In [1]: import numpy as np

In [2]: from numpy import linalg as LA

In [3]: np.set_printoptions(precision=1, suppress=True, linewidth=160, legacy="1.25")

In [4]: m1 = np.load("run12.npy")

In [5]: print(m1)
[[ 8.3  0.7  5.   6. ]
 [ 9.2 -0.6  5.9  3.3]
 [11.5 -0.7  5.4  3.3]
 [ 8.8 -0.8  6.2  5.6]
 [ 9.9 -0.7  5.   6.9]
 [ 9.5  1.3  3.6  5. ]
 [11.3 -0.8  6.5  5.6]
 [ 9.5 -1.2  4.8  5. ]
 [ 8.7 -0.9  5.2  3.1]
 [ 9.1 -0.2  6.   4.7]
 [ 9.1  0.4  4.6  5.4]
 [11.1 -0.7  5.7  3.9]
 [11.1  1.2  5.7  5.3]
 [10.6  1.8  6.1  4.4]
 [ 8.9  0.7  6.1  3.8]
 [ 9.3  1.3  4.6  4.7]
 [ 9.4 -1.   5.6  4.3]
 [10.3 -0.6  6.5  4.9]
 [ 8.2  1.2  6.7  5.2]
 [ 9.9  0.6  5.3  5.2]
 [ 9.7  0.   2.6  5. ]
 [10.3  0.1  4.1  5.6]
 [10.7 -0.6  3.7  4.3]
 [10.3  0.6  5.6  3.6]
 [10.2 -1.5  6.1  6.2]
 [11.2 -1.   6.4  4.8]]

In [6]: Xs = m1 - m1.mean(axis=0)

In [7]: vecs = LA.svd(Xs)[2][:1]

In [8]: B = Xs - Xs @ vecs.T @ vecs

In [9]: print(B.std(axis=0))
[0.8 0.7 0.7 0.9]

In [10]: print(np.round(LA.norm(B) / LA.norm(Xs), 1))
0.8

In [11]: print((Xs @ vecs.T).std(axis=0))
[1.1]

In [12]: print(np.cov(Xs @ vecs.T, rowvar=False))
1.2141610770886846

In [13]: print(LA.norm(B, axis=1).round(6).argmax())
18

In [14]: K = np.array([[-1, 1, -3], [-2, 1, 1], [1, 1, 2]])

In [15]: K[:, 0] = 3 * K[:, 2]

In [16]: print(K)
[[-9  1 -3]
 [ 3  1  1]
 [ 6  1  2]]

In [17]: print(LA.matrix_rank(m1, rtol=0.1))
1

In [18]: print(round(np.log10(LA.cond(m1))))
1

In [19]: print([round(float(x), 1) for x in LA.svd(m1, compute_uv=False)[:3]])
[62.4, 5.2, 4.8]

In [20]: print(np.abs(LA.svd(m1)[2][-1]))
[0.2 0.8 0.1 0.5]

In [21]: print(np.round(LA.norm(m1, 2) / LA.norm(m1), 1))
1.0

In [22]: B = np.array([[-1, 0], [-2, 2]])

In [23]: cent = np.array([[0, 1], [3, -1]])

In [24]: arr = np.kron(B, cent)

In [25]: print(arr)
[[ 0 -1  0  0]
 [-3  1  0  0]
 [ 0 -2  0  2]
 [-6  2  6 -2]]

In [26]: B = arr / np.sqrt((arr ** 2).mean(axis=1, keepdims=True))

In [27]: print(arr - arr.mean(axis=1, keepdims=True))
[[ 0.2 -0.8  0.2  0.2]
 [-2.5  1.5  0.5  0.5]
 [ 0.  -2.   0.   2. ]
 [-6.   2.   6.  -2. ]]

In [28]: print(B[0])
[ 0. -2.  0.  0.]

In [29]: evals, vecs = LA.eig(arr)

In [30]: print(np.sort(LA.eigvals(LA.inv(arr))))
[-0.8 -0.2  0.4  0.4]

In [31]: print(np.round(arr @ vecs[:, 0] - evals[0] * vecs[:, 0], 1) + 0)
[0. 0. 0. 0.]

In [32]: print(round(float(np.prod(evals)), 1))
36.0

In [33]: print(np.sort(LA.eigvals(arr @ arr)))
[ 1.7  5.3  6.8 21.2]

In [34]: print(np.sort(LA.eigvals(arr.T)))
[-4.6 -1.3  2.3  2.6]

In [35]: r0 = np.array([-4, 4, 3, 3])

In [36]: B = arr + np.outer(r0, np.eye(4)[1])

In [37]: print(round(float(LA.det(B) / LA.det(arr)), 1), round(float(1 + LA.solve(arr, r0)[1]), 1))
5.0 5.0

In [38]: print(LA.matrix_rank(B - arr))
1

In [39]: B = np.array([[1, -2, 2], [-2, 1, 1]])

In [40]: cent = np.kron(B, arr)

In [41]: print(round(LA.norm(cent, 2), 1), round(LA.norm(B, 2) * LA.norm(arr, 2), 1))
29.4 29.4

In [42]: print(LA.matrix_rank(cent))
8

In [43]: print(cent.shape)
(8, 12)

In [44]: rng = np.random.default_rng(194065)

In [45]: labels = rng.permutation(4)

In [46]: B = arr[:, labels] * rng.choice([-1, 1], 4)

In [47]: print(B)
[[-1  0  0  0]
 [ 1 -3  0  0]
 [-2  0  0 -2]
 [ 2 -6  6  2]]

In [48]: Uu, _, Vt = LA.svd(arr.T @ B)

In [49]: print(labels)
[1 0 2 3]

In [50]: W0 = np.eye(2, dtype=int)[rng.permutation(2)] * np.array([2, -2])

In [51]: print(W0)
[[ 2  0]
 [ 0 -2]]

In [52]: print(np.prod(np.diag(W0)), round(float(LA.det(W0)), 1))
-4 -4.0

In [53]: print(W0 @ W0)
[[4 0]
 [0 4]]

In [54]: print(LA.matrix_rank(W0 - W0[0, 0] * np.eye(2)))
1

In [55]: print(LA.matrix_power(W0 - np.diag(np.diag(W0)), 2))
[[0 0]
 [0 0]]
